>>> import numpy as np
>>> np.set_printoptions(suppress=True, linewidth=100)
>>> def rd(a):
...     return np.round(a, 2) + 0
... 
>>> arr = np.loadtxt("dump.csv", delimiter=",")
>>> arr
array([[0., 1., 2., 2., 0., 0., 2., 0., 1.],
       [0., 0., 1., 0., 0., 2., 0., 2., 1.],
       [0., 0., 0., 2., 2., 2., 1., 0., 1.],
       [0., 0., 0., 0., 0., 0., 1., 2., 2.],
       [0., 0., 0., 0., 0., 2., 2., 0., 1.],
       [0., 0., 0., 0., 0., 0., 0., 0., 1.],
       [0., 0., 0., 0., 0., 0., 0., 1., 2.],
       [0., 0., 0., 0., 0., 0., 0., 0., 2.],
       [0., 0., 0., 0., 0., 0., 0., 0., 0.]])
>>> G = arr.T @ arr
>>> rd(np.linalg.eigvalsh(G)[::-1])
array([34.51, 13.04,  8.3 ,  4.96,  3.66,  1.52,  0.  ,  0.  ,  0.  ])
>>> (arr @ arr.T).shape
(9, 9)
>>> G
array([[ 0.,  0.,  0.,  0.,  0.,  0.,  0.,  0.,  0.],
       [ 0.,  1.,  2.,  2.,  0.,  0.,  2.,  0.,  1.],
       [ 0.,  2.,  5.,  4.,  0.,  2.,  4.,  2.,  3.],
       [ 0.,  2.,  4.,  8.,  4.,  4.,  6.,  0.,  4.],
       [ 0.,  0.,  0.,  4.,  4.,  4.,  2.,  0.,  2.],
       [ 0.,  0.,  2.,  4.,  4., 12.,  6.,  4.,  6.],
       [ 0.,  2.,  4.,  6.,  2.,  6., 10.,  2.,  7.],
       [ 0.,  0.,  2.,  0.,  0.,  4.,  2.,  9.,  8.],
       [ 0.,  1.,  3.,  4.,  2.,  6.,  7.,  8., 17.]])
>>> np.trace(G), (arr ** 2).sum()
(np.float64(66.0), np.float64(66.0))
>>> x0 = np.array([0, 3, 3, 0, 1, 5, 5, 3, 5])
>>> h = np.maximum(G @ x0, 0)
>>> np.maximum(G @ (3 * x0), 0)
array([  0.,  72., 216., 276., 132., 426., 423., 309., 564.])
>>> np.tanh(G @ x0)
array([0., 1., 1., 1., 1., 1., 1., 1., 1.])
>>> q, _ = np.linalg.qr(np.array([[0.5, -0.3, -1.5, -0.1, 0.5, 0.3],
...     [-0.3, 1.2, 1.5, 0.4, 1.4, 0.0],
...     [-0.6, -0.5, -0.9, -0.3, -0.6, 0.7],
...     [2.0, 0.0, 2.0, 0.5, -0.6, -0.1],
...     [-1.0, 0.3, -1.4, -0.9, 0.3, -0.7],
...     [-0.5, -0.2, 1.1, -0.5, 0.1, -0.1]]))
>>> W0 = q[:, :4]
>>> rd(W0)
array([[-0.2 ,  0.19, -0.59, -0.13],
       [ 0.12, -0.86,  0.09,  0.13],
       [ 0.25,  0.39,  0.08,  0.12],
       [-0.82, -0.1 ,  0.16, -0.41],
       [ 0.41, -0.17, -0.38, -0.75],
       [ 0.2 ,  0.17,  0.68, -0.47]])
>>> B = np.array([[0, 0, 2], [-1, 2, -2], [-1, -2, -1], [1, -1, 2]])
>>> np.linalg.matrix_rank(np.vstack([W0, B.T]))
np.int64(4)
>>> np.linalg.matrix_rank(W0 @ B)
np.int64(3)
>>> rd(np.einsum("ij,ij->i", W0, W0))
array([0.45, 0.78, 0.24, 0.87, 0.91, 0.76])
>>> B = np.array([[-8, 7, -1], [3, -9, 3], [-7, 4, -1]])
>>> A = np.triu(B, 1)
>>> A
array([[ 0,  7, -1],
       [ 0,  0,  3],
       [ 0,  0,  0]])
>>> np.einsum("ij,ji->", A, A)
np.int64(0)
>>> rd(np.linalg.eigvals(A).sum().real)
np.float64(0.0)
>>> f = np.array([-1, 1, 1])
>>> np.polyval(f, A[1])
array([ 1,  1, -5])
>>> np.abs(np.diag(np.linalg.qr(A)[1])) > 1e-9
array([False, False, False])
>>> np.allclose(A[:-1].T @ np.linalg.lstsq(A[:-1].T, A[-1])[0], A[-1])
True
>>> np.linalg.lstsq(A[:-1].T, A[-1])[2]
np.int32(2)
>>> np.unique(A.round(6), axis=0).shape
(3, 3)
>>> x0 = np.array([3, -5, 2])
>>> A * x0
array([[  0, -35,  -2],
       [  0,   0,   6],
       [  0,   0,   0]])
>>> print(A @ x0)
[-37   6   0]
>>> A @ np.eye(3)[1]
array([7., 0., 0.])
>>> Uu, sv, Vh = np.linalg.svd(A, full_matrices=False)
>>> print((sv > 1e-8).sum())
2
>>> print(Uu.shape, sv.shape, Vh.shape)
(3, 3) (3,) (3, 3)
>>> J = np.load("case10.npy")
>>> J
array([[ 0.3,  0.2,  1.3,  0.5,  0.9, -2.2, -0.4],
       [ 0. ,  0.5, -1.5, -4.5, -3.5,  0. ,  2.5],
       [-1.7, -0.9, -0.9, -1.8,  0.3, -0.6,  2. ],
       [ 0.2,  0.9, -2.4,  0.4,  0.5,  0.6,  0.5],
       [-0.8, -0.5,  1.4,  0.4, -0.4,  1.1, -0.8],
       [ 1. , -1. ,  0.1, -0.8,  0. , -0.6,  0.1],
       [-0.1, -0.8,  0. ,  0.9,  0.1, -0.4, -0.3],
       [ 0.4,  0.5, -0.1,  0.1, -0.2,  0.2,  0.7],
       [ 0.4, -1.2,  1.8,  1.2, -0.8, -0.2,  0.6],
       [-0.2, -1.3,  0.5,  1.1, -0.2,  1.5, -1. ],
       [ 0.8, -0.1,  0.4, -0.1, -0.4,  1.8, -0.5],
       [-0.2,  0.6, -0.2,  0.1, -1.5, -0.8, -0.6],
       [ 1.3,  1. ,  1.7,  1.1, -1. ,  0.6,  0.4],
       [ 0.7,  2.8,  0.5,  1.2, -0.7, -0.6, -1.3],
       [-1.5, -0.1,  1.9, -1.9,  0. ,  0.6, -0.6],
       [ 0.4, -0.4, -0.7, -0.1,  1.2,  0.2, -1.9],
       [-0.2,  0.3, -1.5, -1. , -1. ,  0.4,  0.8]])
>>> f = np.array([1, 3])
>>> np.array([np.convolve(row, f, "same") for row in arr])
array([[0., 1., 5., 8., 6., 0., 2., 6., 1.],
       [0., 0., 1., 3., 0., 2., 6., 2., 7.],
       [0., 0., 0., 2., 8., 8., 7., 3., 1.],
       [0., 0., 0., 0., 0., 0., 1., 5., 8.],
       [0., 0., 0., 0., 0., 2., 8., 6., 1.],
       [0., 0., 0., 0., 0., 0., 0., 0., 1.],
       [0., 0., 0., 0., 0., 0., 0., 1., 5.],
       [0., 0., 0., 0., 0., 0., 0., 0., 2.],
       [0., 0., 0., 0., 0., 0., 0., 0., 0.]])
>>> np.cross(arr[8, :3], arr[3, :3])
array([0., 0., 0.])
>>> idx = J[:, 5] > np.median(J[:, 5])
>>> f = J[idx].mean(axis=0) - J[~idx].mean(axis=0)
>>> print(rd((((J - J.mean(axis=0)) @ f > 0) == idx).mean()))
0.82
>>> print(idx.astype(int))
[0 0 0 1 1 0 0 0 0 1 1 0 1 0 1 0 1]
>>> w1 = np.array([[0, 1, 1, 1, 0, 2],
...     [2, 0, 2, 2, 0, 0],
...     [1, 2, 2, 0, 0, 0],
...     [0, 1, 0, 2, 0, 2],
...     [2, 1, 0, 2, 1, 2],
...     [1, 2, 1, 2, 0, 0],
...     [2, 2, 0, 0, 1, 2]])
>>> coef = np.array([1, 2, 2, 1, 3, 2])
>>> H = np.maximum(J @ w1 + coef, 0)
>>> (H > 0).astype(int)
array([[1, 1, 1, 1, 1, 1],
       [0, 0, 0, 0, 1, 0],
       [1, 0, 0, 0, 1, 0],
       [1, 1, 0, 1, 1, 1],
       [1, 1, 1, 1, 1, 0],
       [0, 1, 1, 0, 1, 1],
       [0, 1, 0, 1, 1, 1],
       [1, 1, 1, 1, 1, 1],
       [0, 1, 1, 0, 1, 1],
       [0, 1, 1, 1, 1, 1],
       [1, 1, 1, 1, 1, 1],
       [0, 0, 1, 0, 1, 0],
       [1, 1, 1, 1, 1, 1],
       [1, 1, 1, 1, 1, 1],
       [1, 1, 1, 0, 1, 0],
       [0, 0, 1, 1, 1, 1],
       [1, 0, 0, 0, 1, 0]])
>>> cent = np.array([[1, 0], [2, 1], [1, 1], [1, 1], [1, 2], [1, 0]])
>>> print(w1 @ cent)
[[6 3]
 [6 4]
 [7 4]
 [6 3]
 [9 5]
 [8 5]
 [9 4]]
>>> B = J / np.sqrt((J ** 2).mean(axis=1, keepdims=True))
>>> np.linalg.matrix_rank(J - J.mean(axis=1, keepdims=True))
np.int64(6)
>>> print(rd(np.linalg.norm(B, axis=1)))
[2.65 2.65 2.65 2.65 2.65 2.65 2.65 2.65 2.65 2.65 2.65 2.65 2.65 2.65 2.65 2.65 2.65]
>>> np.linalg.matrix_rank(B) == np.linalg.matrix_rank(J)
np.True_
>>> G = np.cov(J, rowvar=False)
>>> rd(np.corrcoef(J[:, 0], J[:, 3])[0, 1])
np.float64(0.41)
>>> rd(np.linalg.eigvalsh(G)[::-1])
array([3.75, 1.43, 1.25, 0.98, 0.69, 0.38, 0.27])
>>> rd(np.polyfit(J[:, 0], J[:, 3], 1))
array([ 0.75, -0.22])
>>> print(np.argsort(-J.std(axis=0).round(6), kind="stable"))
[3 2 6 4 1 5 0]
>>> E = np.load("run19.npy")
>>> E
array([[ 0.7 ,  1.3 ,  0.6 ,  0.6 ,  0.1 ,  0.3 ,  0.6 ,  0.5 ,  0.8 , -1.5 ,  0.9 ],
       [-0.1 , -1.7 , -1.7 ,  0.  , -0.7 ,  0.3 ,  0.  ,  0.1 ,  0.4 ,  0.5 ,  0.9 ],
       [-0.3 , -0.7 ,  0.2 ,  0.1 , -0.5 , -1.1 , -0.2 ,  1.1 ,  0.7 , -1.2 , -0.3 ],
       [-0.11, -1.67, -1.67,  0.02, -0.72,  0.28,  0.02,  0.19,  0.44,  0.51,  0.9 ],
       [-0.8 ,  1.1 , -0.6 , -0.1 , -1.1 , -0.3 ,  0.  ,  0.1 ,  0.5 , -0.1 , -0.7 ]])
>>> x0 = np.array([7, 4, 2, 7, 6, 6, 8])
>>> target = J @ x0
>>> rd(np.linalg.lstsq(J, target)[0])
array([7., 4., 2., 7., 6., 6., 8.])
>>> try:
...     np.linalg.solve(J, target)
... except np.linalg.LinAlgError as e:
...     print(repr(e))
... 
LinAlgError('Last 2 dimensions of the array must be square')
>>> rng = np.random.default_rng(424309)
>>> target = target + 0.05 * rng.normal(size=17)
>>> print(rd(target))
[ -1.97 -33.54 -15.74  13.6   -4.2   -5.12  -1.8   11.01   8.82   1.91   9.62 -17.33  25.01   7.34
 -21.57  -7.63  -7.4 ]
>>> coef, *_ = np.linalg.lstsq(J, target)
>>> rd(coef)
array([7.02, 4.  , 2.01, 6.99, 6.01, 5.99, 7.99])
>>> print([round(float(np.linalg.norm(np.linalg.solve(J.T @ J + lam * np.eye(7), J.T @ target))), 2) for lam in (0, 1, 10, 100)])
[15.94, 14.03, 7.94, 2.31]
